% ipython --no-banner

In [1]: import numpy as np

In [2]: np.set_printoptions(precision=3, suppress=True, linewidth=140, floatmode="fixed")

In [3]: rnd = lambda a: np.round(a, 3) + 0

In [4]: other = np.array([[2, 0, 3], [2, 3, 1], [0, 3, 0], [3, 3, 2]])

In [5]: Z = np.array([[-9, -7, -5, -1, -1], [7, -5, 5, -8, -3], [7, 9, 5, 7, 3]])

In [6]: rng = np.random.default_rng(499)

In [7]: K = other @ Z + 0.3 * rng.normal(size=(4, 5))

In [8]: rnd(K)
Out[8]: 
array([[  2.570,  13.136,   5.151,  18.354,   7.330],
       [ 10.500, -20.214,   9.893, -18.939,  -7.899],
       [ 20.772, -15.743,  14.929, -23.706,  -9.078],
       [  8.209, -18.325,  10.132, -12.876,  -5.932]])

In [9]: left, sv, Vh = np.linalg.svd(K, full_matrices=False)

In [10]: rnd(np.abs(Vh[0]))
Out[10]: array([0.371, 0.562, 0.303, 0.624, 0.254])

In [11]: rnd(sv)
Out[11]: array([59.106, 18.018,  8.326,  0.175])

In [12]: np.abs(left[:, 0]).round(6).argmax()
Out[12]: np.int64(2)

In [13]: rnd(left.T @ K @ Vh.T)
Out[13]: 
array([[59.106,  0.000,  0.000,  0.000],
       [ 0.000, 18.018,  0.000,  0.000],
       [ 0.000,  0.000,  8.326,  0.000],
       [ 0.000,  0.000,  0.000,  0.175]])

In [14]: (sv > 1e-8).sum()
Out[14]: np.int64(4)

In [15]: rnd(sv / sv[0])
Out[15]: array([1.000, 0.305, 0.141, 0.003])

In [16]: [round(float(x), 3) for x in np.linalg.svd(K, compute_uv=False)[:3]]
Out[16]: [59.106, 18.018, 8.326]

In [17]: f = np.array([-3, 0])

In [18]: rnd(np.convolve(K[3], f))
Out[18]: array([-24.627,  54.976, -30.395,  38.629,  17.797,   0.000])

In [19]: rnd(np.polyval(f, K[3]))
Out[19]: array([-24.627,  54.976, -30.395,  38.629,  17.797])

In [20]: arr = np.loadtxt("block9.csv", delimiter=",")

In [21]: arr
Out[21]: 
array([[ 18.960, -20.627,   4.628, -24.519,   5.131, -27.378],
       [ 20.363, -20.390,   4.539, -24.045,   4.188, -24.773],
       [ 20.521, -20.950,   4.549, -24.210,   4.746, -25.576],
       [ 19.503, -19.737,   6.230, -24.218,   4.545, -24.836],
       [ 19.378, -19.877,   6.410, -24.509,   3.249, -25.871],
       [ 20.870, -22.035,   6.847, -25.938,   5.120, -24.692],
       [ 20.160, -21.175,   3.770, -26.148,   4.241, -25.494],
       [ 19.237, -19.204,   4.640, -24.726,   4.825, -25.676],
       [ 18.378, -20.758,   4.287, -24.983,   4.649, -25.929],
       [ 19.671, -20.826,   3.632, -25.237,   4.793, -23.487],
       [ 20.365, -21.240,   4.610, -24.136,   5.572, -25.857],
       [ 20.697, -20.049,   4.914, -25.402,   4.839, -25.768],
       [ 19.141, -20.379,   4.809, -23.803,   5.868, -24.880],
       [ 20.284, -20.073,   5.233, -25.382,   5.110, -23.478],
       [ 20.968, -20.668,   4.705, -23.631,   5.409, -25.168],
       [ 17.916, -19.564,   5.620, -25.135,   4.600, -23.979],
       [ 19.543, -20.108,   6.688, -25.183,   3.107, -22.629],
       [ 20.255, -18.483,   5.079, -24.669,   6.121, -26.335],
       [ 20.680, -19.918,   5.275, -26.284,   3.932, -26.081],
       [ 19.034, -20.039,   5.513, -26.395,   3.802, -25.264],
       [ 20.752, -19.754,   4.883, -25.768,   6.275, -23.017],
       [ 22.177, -20.200,   4.883, -24.322,   4.608, -25.055],
       [ 19.220, -20.664,   6.702, -24.070,   4.188, -25.063],
       [ 18.606, -19.106,   6.767, -24.736,   4.958, -24.943],
       [ 20.996, -20.801,   5.920, -24.200,   5.948, -24.561],
       [ 18.919, -19.007,   4.920, -25.551,   6.692, -23.843],
       [ 19.305, -20.445,   5.141, -24.852,   3.666, -26.227]])

In [22]: Z = arr[[19, 25]].astype(float)

In [23]: for _ in range(7):
    ...:     z = np.linalg.norm(arr[:, None] - Z, axis=-1).argmin(axis=1)
    ...:     Z = np.array([arr[z == j].mean(axis=0) for j in range(2)])
    ...: 

In [24]: z
Out[24]: array([0, 1, 1, 0, 0, 0, 0, 0, 0, 1, 1, 1, 1, 1, 1, 0, 0, 1, 0, 0, 1, 1, 0, 0, 1, 1, 0])

In [25]: np.abs(Z[1] - Z[0]).argmax()
Out[25]: np.int64(4)

In [26]: rnd(Z)
Out[26]: 
array([[ 19.342, -20.233,   5.608, -25.121,   4.287, -25.290],
       [ 20.393, -20.217,   4.821, -24.643,   5.398, -24.754]])

In [27]: rnd(Z[1] - Z[0])
Out[27]: array([ 1.051,  0.016, -0.787,  0.478,  1.111,  0.536])
